$ python3 -q
>>> import numpy as np
>>> from numpy import linalg as LA
>>> np.set_printoptions(precision=4, suppress=True, linewidth=200, legacy="1.25")
>>> rd = lambda a: np.round(a, 4) + 0
>>> K = np.load("dump.npy")
>>> print(K)
[[ 1 -2  0 -1  0]
 [ 1 -2  0 -1  0]]
>>> x0 = np.array([3, 0, -2, 2, 3])
>>> print(LA.norm(K @ x0) <= LA.norm(K, 2) * LA.norm(x0) + 1e-9)
True
>>> print(K @ np.eye(5)[4])
[0. 0.]
>>> print((K @ x0).argmax())
0
>>> print(K @ x0)
[1 1]
>>> print(np.unique(K.round(6), axis=0).shape)
(1, 5)
>>> print(rd(K @ LA.pinv(K) @ K))
[[ 1. -2.  0. -1.  0.]
 [ 1. -2.  0. -1.  0.]]
>>> print(LA.lstsq(K[:-1].T, K[-1])[2])
1
>>> try:
...     LA.inv(K)
... except LA.LinAlgError as e:
...     print(e)
... 
Last 2 dimensions of the array must be square
>>> print(rd(np.trace(LA.pinv(K) @ K)))
1.0
>>> U, sig, VT = LA.svd(K)
>>> print(rd(sig))
[3.4641 0.    ]
>>> print(np.argmax(sig[:-1] / (sig[1:] + 1e-6)) + 1)
1
>>> B = U[:, :1] @ np.diag(sig[:1]) @ VT[:1]
>>> print(LA.matrix_rank(K, rtol=0.05))
1
>>> print(rd(B))
[[ 1. -2.  0. -1.  0.]
 [ 1. -2.  0. -1.  0.]]
>>> print(rd(np.abs(K - B).max()))
0.0
>>> print(LA.cond(K) > 100)
True
>>> print(rd(LA.norm(K, 2) / LA.norm(K)))
1.0
>>> print(np.argsort(-LA.norm(K, axis=0).round(6), kind="stable")[:3])
[1 0 3]
>>> print([round(float(x), 4) for x in LA.svd(K, compute_uv=False)[:3]])
[3.4641, 0.0]
>>> print(LA.matrix_rank(K, rtol=0.1))
1
>>> U, sig, VT = LA.svd(K)
>>> vecs = VT[:(sig > 1e-8).sum()]
>>> rng = np.random.default_rng(37)
>>> x0 = K[1] + -3 * K[0] + rng.integers(2) * np.eye(5)[3]
>>> print(x0)
[-2.  4.  0.  2.  0.]
>>> print(rd(LA.norm(x0 - vecs.T @ vecs @ x0)))
0.0
>>> print(LA.matrix_rank(np.vstack([K, x0])))
1
